% python3 -q
>>> import numpy as np
>>> import numpy.linalg as la
>>> np.set_printoptions(precision=2, suppress=True, linewidth=120)
>>> def tidy(a):
...     return np.round(a, 2) + 0
... 
>>> m1 = np.array([[-2.0, 1.0, 0.0], [1.0, -2.0, 0.0], [0.0, 0.0, -3.0]])
>>> M2 = la.inv(m1)
>>> tidy(la.slogdet(m1)[0])
np.float64(-1.0)
>>> tidy(M2)
array([[-0.67, -0.33,  0.  ],
       [-0.33, -0.67,  0.  ],
       [ 0.  ,  0.  , -0.33]])
>>> (np.abs(M2) > 1e-9).astype(int)
array([[1, 1, 0],
       [1, 1, 0],
       [0, 0, 1]])
>>> np.allclose(M2, m1.T)
False
>>> U, sv, Vt = la.svd(m1, full_matrices=False)
>>> np.allclose(U * sv @ Vt, m1)
True
>>> (sv > 1e-8).sum()
np.int64(3)
>>> tidy(U.T @ U)
array([[1., 0., 0.],
       [0., 1., 0.],
       [0., 0., 1.]])
>>> tidy(sv / sv[0])
array([1.  , 1.  , 0.33])
>>> tidy(Vt @ Vt.T)
array([[1., 0., 0.],
       [0., 1., 0.],
       [0., 0., 1.]])
>>> tidy(np.sqrt((sv ** 2).sum())), tidy(la.norm(m1))
(np.float64(4.36), np.float64(4.36))
>>> vals, vecs = la.eig(m1)
>>> tidy(np.sort(la.eigvals(m1.T)))
array([-3., -3., -1.])
>>> tidy(np.sort(la.eigvals(la.inv(m1))))
array([-1.  , -0.33, -0.33])
>>> rng = np.random.default_rng(40251)
>>> idx = rng.permutation(3)
>>> idx
array([0, 2, 1])
>>> M2 = m1[idx][:, idx]
>>> M2
array([[-2.,  0.,  1.],
       [ 0., -3.,  0.],
       [ 1.,  0., -2.]])
>>> tidy(la.det(M2)), tidy(la.det(m1[idx]))
(np.float64(-9.0), np.float64(9.0))
>>> np.diag(M2)
array([-2., -3., -2.])
>>> x = np.array([0, 0, 2])
>>> h1 = np.maximum(M2 @ x, 0)
>>> np.maximum(M2 @ x, 0) - np.maximum(-M2 @ x, 0)
array([ 2.,  0., -4.])
>>> M2.T @ h1
array([-4.,  0.,  2.])
>>> np.maximum(M2 @ (3 * x), 0)
array([6., 0., 0.])
>>> M2 * (h1 > 1e-9)[:, None]
array([[-2.,  0.,  1.],
       [ 0., -0.,  0.],
       [ 0.,  0., -0.]])
>>> M = np.loadtxt("dump.csv", delimiter=",")
>>> M
array([[2., 1., 0., 0., 0., 0.],
       [0., 0., 0., 0., 0., 0.],
       [3., 3., 0., 0., 0., 0.],
       [0., 0., 2., 1., 0., 0.],
       [0., 0., 0., 0., 0., 0.],
       [0., 0., 3., 3., 0., 0.],
       [0., 0., 0., 0., 2., 1.],
       [0., 0., 0., 0., 0., 0.],
       [0., 0., 0., 0., 3., 3.]])
>>> M2 = np.array([[0, 1], [0, 0], [2, 2], [2, 1], [2, 0], [2, 1]])
>>> M2.T @ M.T
array([[ 0.,  0.,  0.,  6.,  0., 12.,  6.,  0., 12.],
       [ 2.,  0.,  3.,  5.,  0.,  9.,  1.,  0.,  3.]])
>>> np.vstack([M, M2.T]).shape
(11, 6)
>>> np.einsum("ik,kj->ij", M, M2)
array([[ 0.,  2.],
       [ 0.,  0.],
       [ 0.,  3.],
       [ 6.,  5.],
       [ 0.,  0.],
       [12.,  9.],
       [ 6.,  1.],
       [ 0.,  0.],
       [12.,  3.]])
>>> np.einsum("ik,kj->ji", M, M2)
array([[ 0.,  0.,  0.,  6.,  0., 12.,  6.,  0., 12.],
       [ 2.,  0.,  3.,  5.,  0.,  9.,  1.,  0.,  3.]])
>>> M2 = np.array([[-2, 2], [1, 3]])
>>> arr = np.kron(np.eye(2, dtype=int), M2)
>>> arr
array([[-2,  2,  0,  0],
       [ 1,  3,  0,  0],
       [ 0,  0, -2,  2],
       [ 0,  0,  1,  3]])
>>> W = np.array([[0, -3, -2, 5, -5, 0],
...     [-2, -4, 1, -1, -3, 4],
...     [1, 4, -2, -5, 1, 0],
...     [1, -4, 1, -3, 1, 0]])
>>> b = np.array([1, -1, -1, -1, 1, 1])
>>> H = np.maximum(arr @ W + b, 0)
>>> (H > 0).astype(int)
array([[0, 0, 1, 0, 1, 1],
       [0, 0, 0, 1, 0, 1],
       [1, 0, 1, 1, 1, 1],
       [1, 0, 0, 0, 1, 1]])
>>> H
array([[ 0,  0,  5,  0,  5,  9],
       [ 0,  0,  0,  1,  0, 13],
       [ 1,  0,  5,  3,  1,  1],
       [ 5,  0,  0,  0,  5,  1]])
>>> la.matrix_rank(H)
np.int64(4)
>>> C = np.array([[1, 2], [1, -1], [1, 1], [0, -1], [-2, -2], [-2, 0]])
>>> H @ C
array([[-23,  -5],
       [-26,  -1],
       [  2,   2],
       [ -7,   0]])
>>> (H @ C).round(6).argmax(axis=1)
array([1, 1, 0, 1])
>>> np.diff(H, axis=0)
array([[  0,   0,  -5,   1,  -5,   4],
       [  1,   0,   5,   2,   1, -12],
       [  4,   0,  -5,  -3,   4,   0]])
>>> H.sum(axis=1)
array([19, 14, 11, 11])
>>> H.shape
(4, 6)
>>> np.count_nonzero(H)
np.int64(13)
>>> H.sum(axis=0)
array([ 6,  0, 10,  4, 11, 24])
>>> H.mean(axis=0)
array([1.5 , 0.  , 2.5 , 1.  , 2.75, 6.  ])
>>> H - H[0]
array([[ 0,  0,  0,  0,  0,  0],
       [ 0,  0, -5,  1, -5,  4],
       [ 1,  0,  0,  3, -4, -8],
       [ 5,  0, -5,  0,  0, -8]])
>>> E = np.load("x.npy")
>>> E
array([[1, 0, 0],
       [5, 1, 0],
       [7, 0, 1]])
>>> Q = E.astype(float).copy()
>>> for j in range(3):
...     Q[:, j] -= Q[:, :j] @ (Q[:, :j].T @ Q[:, j])
...     Q[:, j] /= la.norm(Q[:, j])
... 
>>> tidy(Q)
array([[ 0.12, -0.08, -0.99],
       [ 0.58,  0.82,  0.  ],
       [ 0.81, -0.57,  0.14]])
>>> tidy(Q.T @ Q)
array([[1., 0., 0.],
       [0., 1., 0.],
       [0., 0., 1.]])
>>> idx = rng.permutation(3)
>>> idx
array([2, 1, 0])
>>> M2 = E[idx][:, idx]
>>> tidy(la.det(M2)), tidy(la.det(E[idx]))
(np.float64(1.0), np.float64(-1.0))
>>> np.trace(M2)
np.int64(3)
>>> tidy(np.sort(np.abs(la.eigvals(M2))))
array([1., 1., 1.])
>>> M2
array([[1, 0, 7],
       [0, 1, 5],
       [0, 0, 1]])
>>> K = np.load("data.npy")
>>> K
array([[-0.03,  0.1 , -0.1 ],
       [-0.24, -0.02,  0.22],
       [ 0.53,  1.09,  0.23],
       [ 1.97,  0.29, -0.16],
       [-0.27, -0.46, -0.18],
       [ 0.81, -0.09, -0.41],
       [ 2.57,  0.79, -0.54],
       [ 2.67,  0.74, -0.25],
       [ 0.27,  0.5 , -0.31],
       [ 3.98,  0.41, -0.67]])
>>> # column 0 dominates
>>> Ac = K - K.mean(axis=0)
>>> U, sv, Vt = la.svd(Ac, full_matrices=False)
>>> tidy((sv ** 2).sum() ** 2 / (sv ** 4).sum())
np.float64(1.19)
>>> tidy(sv)
array([4.51, 1.28, 0.52])
>>> (np.sign(U[:, 0]) == np.sign(U[0, 0])).astype(int)
array([1, 1, 1, 0, 1, 1, 0, 0, 1, 0])
>>> np.abs(Vt[0]).argmax()
np.int64(0)
>>> la.matrix_rank(Ac)
np.int64(3)
>>> blk = np.stack([K, -2 * K, K[::-1]])
>>> (blk @ K.T).shape
(3, 10, 10)
>>> tidy(la.norm(blk, axis=(1, 2)))
array([ 6.24, 12.48,  6.24])
>>> tidy(np.einsum("bij,cij->bc", blk, blk))
array([[ 38.92, -77.85,  14.57],
       [-77.85, 155.7 , -29.14],
       [ 14.57, -29.14,  38.92]])
>>> la.matrix_rank(blk.reshape(3, -1))
np.int64(2)
>>> la.matrix_rank(blk)
array([3, 3, 3])
>>> d = la.norm(K[:, None] - K[None], axis=-1)
>>> la.matrix_rank(d ** 2)
np.int64(5)
>>> tidy(d[3])
array([2.01, 2.26, 1.69, 0.  , 2.36, 1.25, 0.87, 0.84, 1.72, 2.08])
>>> tidy(la.norm(K, axis=1))
array([0.14, 0.33, 1.23, 2.  , 0.56, 0.91, 2.74, 2.78, 0.65, 4.06])
>>> tidy(d[:5, :5])
array([[0.  , 0.4 , 1.18, 2.01, 0.61],
       [0.4 , 0.  , 1.35, 2.26, 0.6 ],
       [1.18, 1.35, 0.  , 1.69, 1.79],
       [2.01, 2.26, 1.69, 0.  , 2.36],
       [0.61, 0.6 , 1.79, 2.36, 0.  ]])
>>> (d + 1e9 * np.eye(10)).round(6).argmin(axis=1)
array([1, 0, 8, 7, 1, 8, 7, 6, 0, 7])
>>> np.unravel_index(d.round(6).argmax(), d.shape)
(np.int64(4), np.int64(9))
>>> d[3].round(6).argsort(kind="stable")[:4]
array([3, 7, 6, 5])
>>> C = K[[3, 8]].astype(float)
>>> for _ in range(3):
...     idx = la.norm(K[:, None] - C, axis=-1).argmin(axis=1)
...     C = np.array([K[idx == j].mean(axis=0) for j in range(2)])
... 
>>> idx
array([1, 1, 1, 0, 1, 1, 0, 0, 1, 0])
>>> np.bincount(idx)
array([4, 6])
>>> tidy(C[1] - C[0])
array([-2.62, -0.37,  0.31])
